$ python3 -q
>>> import numpy as np
>>> np.set_printoptions(suppress=True, linewidth=120)
>>> F = np.array([[0, 0, 0], [0, 2, 0], [0, 0, -2]])
>>> print(np.round(F @ np.linalg.pinv(F) @ F, 1))
[[ 0.  0.  0.]
 [ 0.  2.  0.]
 [ 0.  0. -2.]]
>>> np.abs(np.diag(np.linalg.qr(F)[1])) > 1e-9
array([False,  True,  True])
>>> np.unique(F.round(6), axis=0).shape
(3, 3)
>>> np.allclose(F[:-1].T @ np.linalg.lstsq(F[:-1].T, F[-1])[0], F[-1])
False
>>> x = np.array([-5, 2, 5])
>>> a = np.maximum(F @ x, 0)
>>> F.T @ a
array([0, 8, 0])
>>> np.maximum(F @ (3 * x), 0)
array([ 0, 12,  0])
>>> np.round(np.tanh(F @ x), 1)
array([ 0.,  1., -1.])
>>> rank = np.linalg.matrix_rank(F)
>>> rank
np.int64(2)
>>> N = np.linalg.svd(F)[2][rank:].T
>>> N @ N.T
array([[1., 0., 0.],
       [0., 0., 0.],
       [0., 0., 0.]])
>>> [int(np.linalg.matrix_rank(np.delete(F, i, axis=0))) for i in range(3)]
[2, 1, 1]
>>> print(np.linalg.matrix_rank(F.T @ F), np.linalg.matrix_rank(F @ F.T))
2 2
>>> np.round(np.linalg.det(F), 1)
np.float64(0.0)
>>> np.flatnonzero(np.linalg.matrix_power((F != 0) + (F.T != 0) + np.eye(3), 3)[0])
array([0])
>>> F @ F
array([[0, 0, 0],
       [0, 4, 0],
       [0, 0, 4]])
>>> (np.linalg.matrix_power((F != 0) + (F.T != 0) + np.eye(3), 3) > 0).astype(int)
array([[1, 0, 0],
       [0, 1, 0],
       [0, 0, 1]])
>>> np.round(np.sort(np.linalg.eigvals(F).real), 1)
array([-2.,  0.,  2.])
>>> Uu, sigma, vt = np.linalg.svd(F, full_matrices=False)
>>> print(Uu.T @ F @ vt.T)
[[2. 0. 0.]
 [0. 2. 0.]
 [0. 0. 0.]]
>>> (sigma > 1e-8).sum()
np.int64(2)
>>> np.allclose(Uu * sigma @ vt, F)
True
>>> sigma / sigma[0]
array([1., 1., 0.])
>>> np.cumsum(sigma ** 2) / np.sum(sigma ** 2)
array([0.5, 1. , 1. ])
>>> vt @ vt.T
array([[1., 0., 0.],
       [0., 1., 0.],
       [0., 0., 1.]])
>>> E = np.loadtxt("a.csv", delimiter=",")
>>> print(E)
[[-2.  0. -7.  0.  9.  0.]
 [ 0.  0.  0.  0.  0.  0.]
 [ 0.  0.  0.  0.  0.  0.]
 [ 0.  0.  0.  0.  0.  0.]
 [ 0.  0.  0.  0.  0. -5.]
 [ 0.  0.  8. -3. -6.  0.]]
>>> def softmax(z):
...     e = np.exp(z - z.max(axis=-1, keepdims=True))
...     return e / e.sum(axis=-1, keepdims=True)
... 
>>> np.round(softmax(E).sum(axis=1), 1)
array([1., 1., 1., 1., 1., 1.])
>>> S = E @ E.T / np.sqrt(6)
>>> np.round(softmax(S), 1) + 0
array([[1. , 0. , 0. , 0. , 0. , 0. ],
       [0.2, 0.2, 0.2, 0.2, 0.2, 0.2],
       [0.2, 0.2, 0.2, 0.2, 0.2, 0.2],
       [0.2, 0.2, 0.2, 0.2, 0.2, 0.2],
       [0. , 0. , 0. , 0. , 1. , 0. ],
       [0. , 0. , 0. , 0. , 0. , 1. ]])
>>> np.round(softmax(S)[1] @ E, 1)
array([-0.3,  0. ,  0.2, -0.5,  0.5, -0.8])
>>> f = np.array([1, -2, -1])
>>> np.convolve(E[1], f)
array([0., 0., 0., 0., 0., 0., 0., 0.])
>>> np.correlate(E[1], E[2], "full")
array([0., 0., 0., 0., 0., 0., 0., 0., 0., 0., 0.])
>>> np.polyval(f, E[1])
array([-1., -1., -1., -1., -1., -1.])
>>> print(np.cross(E[1, :3], E[2, :3]))
[0. 0. 0.]
